$ python -q
>>> import numpy as np
>>> np.set_printoptions(precision=1, suppress=True, linewidth=100, legacy="1.25")
>>> arr = np.load("mat.npy")
>>> arr
array([[-0.2,  0.6,  0.1,  0.7],
       [ 0.4,  1.3,  1.6, -0.1],
       [ 0.5,  1.5,  0.6,  0.1],
       [ 0. , -0.2, -0.8, -1.2]])
>>> proj = np.triu(np.array([[-3, 2, -7, 7], [6, 4, 4, -1], [5, 7, 8, -9], [0, 1, -6, 1]]), 1) + np.eye(4)
>>> A2 = proj @ arr @ np.linalg.inv(proj)
>>> A2
array([[  -2.9,   -2.9,  -15.2, -128. ],
       [   2.4,    2.7,   10.8,   84.6],
       [   0.5,    2.3,    2.1,   28.6],
       [   0. ,   -0.2,    0. ,   -1.4]])
>>> round(float(np.linalg.det(A2)), 1)
-0.8
>>> proj @ arr - arr @ proj
array([[ -2.7,  -8.9, -10.4,  -6.4],
       [  2. ,   5.4,   0.8,  14.5],
       [  0. ,   0.8,   4.7,  14.2],
       [  0. ,   0. ,   0.8,  -7.4]])
>>> np.linalg.matrix_rank(A2)
4
>>> u = np.array([-2, 2, 1, -1])
>>> A2 = arr + np.outer(u, np.eye(4)[2])
>>> A2
array([[-0.2,  0.6, -1.9,  0.7],
       [ 0.4,  1.3,  3.6, -0.1],
       [ 0.5,  1.5,  1.6,  0.1],
       [ 0. , -0.2, -1.8, -1.2]])
>>> np.linalg.matrix_rank(np.linalg.inv(A2) - np.linalg.inv(arr), tol=1e-8)
1
>>> X = np.array([[0, 0, 0, 1, 0, 1],
...     [0, 0, 1, 1, 0, 0],
...     [0, 1, 0, 0, 0, 0],
...     [1, 1, 0, 0, 0, 0],
...     [0, 0, 0, 0, 0, 0],
...     [1, 0, 0, 0, 0, 0]])
>>> Q = arr.astype(float).copy()
>>> for j in range(4):
...     Q[:, j] -= Q[:, :j] @ (Q[:, :j].T @ Q[:, j])
...     Q[:, j] /= np.linalg.norm(Q[:, j])
... 
>>> np.round(Q.T @ arr, 1) + 0
array([[ 0.7,  1.7,  1.4, -0.2],
       [ 0. ,  1.2,  0.7,  0.9],
       [ 0. ,  0. ,  1.1,  0.5],
       [ 0. ,  0. ,  0. ,  0.9]])
>>> np.round(Q.T @ Q, 1) + 0
array([[1., 0., 0., 0.],
       [0., 1., 0., 0.],
       [0., 0., 1., 0.],
       [0., 0., 0., 1.]])
